% ipython --no-banner

In [1]: import numpy as np

In [2]: np.set_printoptions(precision=3, suppress=True, linewidth=160)

In [3]: arr = np.loadtxt("test13.csv", delimiter=",")

In [4]: print(arr)
[[0. 2. 1.]
 [1. 5. 1.]
 [4. 1. 5.]]

In [5]: vals, evecs = np.linalg.eig(arr)

In [6]: print(np.round(arr @ evecs[:, 0] - vals[0] * evecs[:, 0], 3) + 0)
[0. 0. 0.]

In [7]: print(vals)
[-0.791  7.     3.791]

In [8]: print(np.sort(np.linalg.eigvals(arr.T)))
[-0.791  3.791  7.   ]

In [9]: O = arr.astype(float).copy()

In [10]: for j in range(3):
    ...:     O[:, j] -= O[:, :j] @ (O[:, :j].T @ O[:, j])
    ...:     O[:, j] /= np.linalg.norm(O[:, j])
    ...: 

In [11]: print(O)
[[ 0.     0.398  0.917]
 [ 0.243  0.89  -0.386]
 [ 0.97  -0.222  0.097]]

In [12]: other = arr / np.linalg.norm(arr, axis=1, keepdims=True)

In [13]: C2 = other @ other.T

In [14]: print(C2)
[[1.    0.947 0.483]
 [0.947 1.    0.416]
 [0.483 0.416 1.   ]]

In [15]: print((C2 - 2 * np.eye(3)).round(6).argmax(axis=1))
[1 0 0]

In [16]: F = np.load("case14.npy")

In [17]: print(F)
[[ 0.6 -0.4 -0.5]
 [-1.  -0.3 -0.9]
 [ 0.4  1.9 -1.2]
 [ 0.6  0.6 -1.3]
 [-2.2  0.7  0.1]
 [ 0.7  0.5  1.2]
 [-0.7 -0.9  0.6]
 [-0.6  0.7 -1.1]
 [-1.1  2.  -1.5]
 [-1.4 -1.2  0.5]
 [-2.2 -0.1 -1.4]
 [ 0.3 -1.6  0.3]
 [10.  30.  58. ]
 [-0.7 -2.5  1.2]
 [ 0.4 -0.4 -1.1]
 [ 0.7 -0.6 -0.6]
 [-1.3 -0.8  0.4]
 [ 0.   1.1 -0.4]
 [-0.3  0.7 -0.6]
 [-0.2  0.   0.5]
 [ 0.8 -0.1  1.9]
 [ 1.  -0.9  1.4]
 [ 0.8  0.  -0.4]
 [ 0.   0.1 -0.1]
 [-0.5  0.1  0.3]
 [ 0.8  0.1 -0.3]]

In [18]: arr.inv()
---------------------------------------------------------------------------
AttributeError                            Traceback (most recent call last)
Cell In[18], line 1
----> 1 arr.inv()

AttributeError: 'numpy.ndarray' object has no attribute 'inv'

In [19]: print(np.round(np.linalg.det(arr), 3))
-21.0

In [20]: print(arr @ arr)
[[ 6. 11.  7.]
 [ 9. 28. 11.]
 [21. 18. 30.]]

In [21]: print(np.round(np.abs(np.linalg.eigvals(arr)).max(), 3))
7.0

In [22]: print((arr - arr.T) / 2)
[[ 0.   0.5 -1.5]
 [-0.5  0.   0. ]
 [ 1.5  0.   0. ]]

In [23]: assert arr == arr.T
---------------------------------------------------------------------------
ValueError                                Traceback (most recent call last)
Cell In[23], line 1
----> 1 assert arr == arr.T

ValueError: The truth value of an array with more than one element is ambiguous. Use a.any() or a.all()
